$ ipython --no-banner

In [1]: import numpy as np

In [2]: import numpy.linalg as la

In [3]: np.set_printoptions(precision=3, suppress=True, linewidth=200)

In [4]: rnd = lambda a: np.round(a, 3) + 0

In [5]: A = np.loadtxt("a.csv", delimiter=",")

In [6]: A
Out[6]: 
array([[0., 0., 0., 0., 0., 0., 0., 1., 0., 1.],
       [0., 0., 0., 0., 0., 0., 0., 1., 0., 0.],
       [0., 0., 0., 1., 1., 0., 0., 0., 1., 0.],
       [0., 0., 1., 0., 0., 0., 0., 0., 1., 0.],
       [0., 0., 1., 0., 0., 0., 0., 0., 0., 1.],
       [0., 0., 0., 0., 0., 0., 0., 0., 1., 0.],
       [0., 0., 0., 0., 0., 0., 0., 0., 1., 0.],
       [1., 1., 0., 0., 0., 0., 0., 0., 1., 0.],
       [0., 0., 1., 1., 0., 1., 1., 1., 0., 0.],
       [1., 0., 0., 0., 1., 0., 0., 0., 0., 0.]])

In [7]: # rank 8

In [8]: vals, evecs = la.eigh(A)

In [9]: vec = np.array([2, 2, 1, 2, 2, 1, 0, 2, 2, 1])

In [10]: vec @ A @ vec
Out[10]: np.float64(56.0)

In [11]: (np.sign(evecs[:, -1].round(6)) == np.sign(evecs[0, -1].round(6))).astype(int)
Out[11]: array([1, 1, 1, 1, 1, 1, 1, 1, 1, 1])

In [12]: rnd(la.eigvalsh(A[1:, 1:]))
Out[12]: array([-2.196, -1.583, -0.836, -0.6  ,  0.   ,  0.373,  0.878,  1.33 ,  2.634])

In [13]: rnd(vec @ A @ vec / (vec @ vec)), rnd(vals[0]), rnd(vals[-1])
Out[13]: (np.float64(2.074), np.float64(-2.34), np.float64(2.697))

In [14]: Y = np.array([[2, -2, 0, -6]])

In [15]: feats = Y.T @ Y

In [16]: feats
Out[16]: 
array([[  4,  -4,   0, -12],
       [ -4,   4,   0,  12],
       [  0,   0,   0,   0],
       [-12,  12,   0,  36]])

In [17]: U, sv, VT = la.svd(feats, full_matrices=False)

In [18]: rnd(np.abs(VT[0]))
Out[18]: array([0.302, 0.302, 0.   , 0.905])

In [19]: np.cumsum(sv ** 2) / np.sum(sv ** 2)
Out[19]: array([1., 1., 1., 1.])

In [20]: np.allclose(U * sv @ VT, feats)
Out[20]: True

In [21]: rnd(sv / sv[0])
Out[21]: array([1., 0., 0., 0.])

In [22]: (sv > 1e-8).sum()
Out[22]: np.int64(1)

In [23]: vals, evecs = la.eigh(feats)

In [24]: vec = np.array([3, 5, 5, 3])

In [25]: rnd(la.eigvalsh(feats[1:, 1:]))
Out[25]: array([ 0.,  0., 40.])

In [26]: (np.sign(evecs[:, -1].round(6)) == np.sign(evecs[0, -1].round(6))).astype(int)
Out[26]: array([1, 0, 0, 0])

In [27]: np.abs(feats).sum(axis=1).max(), rnd(np.abs(vals).max())
Out[27]: (np.int64(60), np.float64(44.0))

In [28]: print(rnd(evecs * np.abs(vals) @ evecs.T))
[[  4.  -4.   0. -12.]
 [ -4.   4.   0.  12.]
 [  0.   0.   0.   0.]
 [-12.  12.   0.  36.]]

In [29]: rnd(vec @ feats @ vec / (vec @ vec)), rnd(vals[0]), rnd(vals[-1])
Out[29]: (np.float64(7.118), np.float64(0.0), np.float64(44.0))
